>>> import numpy as np
>>> np.set_printoptions(precision=3, suppress=True, linewidth=160, sign=" ")
>>> rng = np.random.default_rng(54)
>>> E = (rng.random((4, 4)) < 0.3) + np.eye(4)
>>> E /= E.sum(axis=1, keepdims=True)
>>> E
array([[ 0.667,  0.   ,  0.333,  0.   ],
       [ 0.333,  0.333,  0.   ,  0.333],
       [ 0.   ,  0.   ,  1.   ,  0.   ],
       [ 0.333,  0.333,  0.   ,  0.333]])
>>> U, sv, Vt = np.linalg.svd(E)
>>> V = Vt[:(sv > 1e-8).sum()]
>>> x = E[0] + 2 * E[2] + rng.integers(2) * np.eye(4)[2]
>>> x
array([ 0.667,  0.   ,  3.333,  0.   ])
>>> round(float(np.linalg.norm(x - V.T @ V @ x)), 3)
0.0
>>> np.linalg.matrix_rank(np.vstack([E, x]))
np.int64(3)
>>> rank = np.linalg.matrix_rank(E)
>>> rank
np.int64(3)
>>> N = np.linalg.svd(E)[2][rank:].T
>>> np.allclose(E @ N, 0)
True
>>> [int(np.linalg.matrix_rank(E[:, :j + 1])) for j in range(4)]
[1, 2, 3, 3]
>>> N.shape
(4, 1)
>>> np.round(N[:, 0] / N[np.abs(N[:, 0]).round(6).argmax(), 0], 3) + 0
array([ 0.,  1.,  0., -1.])
>>> z = rng.integers(0, 2, 3)
>>> arr = (z[:, None] == z) * 3 + np.eye(3)
>>> arr
array([[ 4.,  0.,  3.],
       [ 0.,  4.,  0.],
       [ 3.,  0.,  4.]])
>>> np.allclose(arr, arr.T)
True
>>> np.allclose(arr @ arr.T, arr.T @ arr)
True
>>> np.linalg.matrix_power(arr, 4)
array([[ 1201.,     0.,  1200.],
       [    0.,   256.,     0.],
       [ 1200.,     0.,  1201.]])
>>> low = np.linalg.cholesky(arr)
>>> low @ low.T
array([[ 4.,  0.,  3.],
       [ 0.,  4.,  0.],
       [ 3.,  0.,  4.]])
>>> np.diag(low) ** 2
array([ 4.  ,  4.  ,  1.75])
>>> np.linalg.eigvalsh(arr).min() > 0
np.True_
>>> arr / np.sqrt(np.outer(np.diag(arr), np.diag(arr)))
array([[ 1.  ,  0.  ,  0.75],
       [ 0.  ,  1.  ,  0.  ],
       [ 0.75,  0.  ,  1.  ]])
>>> out = arr[0, 0] * arr[1:] - np.outer(arr[1:, 0], arr[0])
>>> out
array([[  0.,  16.,   0.],
       [  0.,   0.,   7.]])
>>> np.flatnonzero(~out.round(6).any(axis=1))
array([], dtype=int64)
>>> np.linalg.matrix_rank(out), np.linalg.matrix_rank(arr)
(np.int64(2), np.int64(3))
>>> out = np.array([[1, 1], [1, -1]])
>>> J = np.kron(out, np.kron(out, out))[rng.permutation(8)][:4]
>>> J
array([[ 1,  1, -1, -1,  1,  1, -1, -1],
       [ 1,  1, -1, -1, -1, -1,  1,  1],
       [ 1, -1,  1, -1,  1, -1,  1, -1],
       [ 1,  1,  1,  1,  1,  1,  1,  1]])
>>> out = J / np.sqrt((J ** 2).mean(axis=1, keepdims=True))
>>> J - J.mean(axis=1, keepdims=True)
array([[ 1.,  1., -1., -1.,  1.,  1., -1., -1.],
       [ 1.,  1., -1., -1., -1., -1.,  1.,  1.],
       [ 1., -1.,  1., -1.,  1., -1.,  1., -1.],
       [ 0.,  0.,  0.,  0.,  0.,  0.,  0.,  0.]])
>>> out[2]
array([ 1., -1.,  1., -1.,  1., -1.,  1., -1.])
>>> np.linalg.norm(out, axis=1)
array([ 2.828,  2.828,  2.828,  2.828])
